$ ipython --no-banner

In [1]: import numpy as np

In [2]: from numpy import linalg as LA

In [3]: np.set_printoptions(precision=2, suppress=True, linewidth=120)

In [4]: M = np.array([[-2.0, 0.0, -3.0, -3.0, -3.0, 0.0, 0.0, 0.0],
   ...:     [0.0, -2.0, 0.0, 0.0, 0.0, -3.0, -3.0, -3.0],
   ...:     [-3.0, 0.0, -2.0, -3.0, -3.0, 0.0, 0.0, 0.0],
   ...:     [-3.0, 0.0, -3.0, -2.0, -3.0, 0.0, 0.0, 0.0],
   ...:     [-3.0, 0.0, -3.0, -3.0, -2.0, 0.0, 0.0, 0.0],
   ...:     [0.0, -3.0, 0.0, 0.0, 0.0, -2.0, -3.0, -3.0],
   ...:     [0.0, -3.0, 0.0, 0.0, 0.0, -3.0, -2.0, -3.0],
   ...:     [0.0, -3.0, 0.0, 0.0, 0.0, -3.0, -3.0, -2.0]])

In [5]: M
Out[5]: 
array([[-2.,  0., -3., -3., -3.,  0.,  0.,  0.],
       [ 0., -2.,  0.,  0.,  0., -3., -3., -3.],
       [-3.,  0., -2., -3., -3.,  0.,  0.,  0.],
       [-3.,  0., -3., -2., -3.,  0.,  0.,  0.],
       [-3.,  0., -3., -3., -2.,  0.,  0.,  0.],
       [ 0., -3.,  0.,  0.,  0., -2., -3., -3.],
       [ 0., -3.,  0.,  0.,  0., -3., -2., -3.],
       [ 0., -3.,  0.,  0.,  0., -3., -3., -2.]])

In [6]: U, sv, vt = LA.svd(M)

In [7]: sv
Out[7]: array([11., 11.,  1.,  1.,  1.,  1.,  1.,  1.])

In [8]: np.argmax(sv[:-1] / (sv[1:] + 1e-6)) + 1
Out[8]: np.int64(2)

In [9]: B = U[:, :2] @ np.diag(sv[:2]) @ vt[:2]

In [10]: np.round(LA.norm(M - B, 2), 2), round(sv[2], 2)
Out[10]: (np.float64(1.0), np.float64(1.0))

In [11]: round(float(np.abs(M - B).max()), 2)
Out[11]: 0.75

In [12]: np.round(LA.norm(M - B) / LA.norm(M), 2)
Out[12]: np.float64(0.16)

In [13]: B.round(2) + 0
Out[13]: 
array([[-2.75,  0.  , -2.75, -2.75, -2.75,  0.  ,  0.  ,  0.  ],
       [ 0.  , -2.75,  0.  ,  0.  ,  0.  , -2.75, -2.75, -2.75],
       [-2.75,  0.  , -2.75, -2.75, -2.75,  0.  ,  0.  ,  0.  ],
       [-2.75,  0.  , -2.75, -2.75, -2.75,  0.  ,  0.  ,  0.  ],
       [-2.75,  0.  , -2.75, -2.75, -2.75,  0.  ,  0.  ,  0.  ],
       [ 0.  , -2.75,  0.  ,  0.  ,  0.  , -2.75, -2.75, -2.75],
       [ 0.  , -2.75,  0.  ,  0.  ,  0.  , -2.75, -2.75, -2.75],
       [ 0.  , -2.75,  0.  ,  0.  ,  0.  , -2.75, -2.75, -2.75]])

In [14]: M.reshape(-1, 2)
Out[14]: 
array([[-2.,  0.],
       [-3., -3.],
       [-3.,  0.],
       [ 0.,  0.],
       [ 0., -2.],
       [ 0.,  0.],
       [ 0., -3.],
       [-3., -3.],
       [-3.,  0.],
       [-2., -3.],
       [-3.,  0.],
       [ 0.,  0.],
       [-3.,  0.],
       [-3., -2.],
       [-3.,  0.],
       [ 0.,  0.],
       [-3.,  0.],
       [-3., -3.],
       [-2.,  0.],
       [ 0.,  0.],
       [ 0., -3.],
       [ 0.,  0.],
       [ 0., -2.],
       [-3., -3.],
       [ 0., -3.],
       [ 0.,  0.],
       [ 0., -3.],
       [-2., -3.],
       [ 0., -3.],
       [ 0.,  0.],
       [ 0., -3.],
       [-3., -2.]])

In [15]: T = M.reshape(8, 2, -1)

In [16]: T.sum(axis=1)
Out[16]: 
array([[-5.,  0., -3., -3.],
       [ 0., -5., -3., -3.],
       [-6.,  0., -2., -3.],
       [-6.,  0., -3., -2.],
       [-5.,  0., -3., -3.],
       [ 0., -5., -3., -3.],
       [ 0., -6., -2., -3.],
       [ 0., -6., -3., -2.]])

In [17]: np.swapaxes(T, 1, 2)[7]
Out[17]: 
array([[ 0.,  0.],
       [-3., -3.],
       [ 0., -3.],
       [ 0., -2.]])

In [18]: T.shape
Out[18]: (8, 2, 4)

In [19]: m1 = np.loadtxt("block4.csv", delimiter=",")

In [20]: m1
Out[20]: 
array([[0., 0., 0.],
       [0., 4., 2.],
       [0., 2., 1.]])

In [21]: (m1 != 0).astype(int)
Out[21]: 
array([[0, 0, 0],
       [0, 1, 1],
       [0, 1, 1]])

In [22]: np.round(LA.det(m1), 2)
Out[22]: np.float64(0.0)
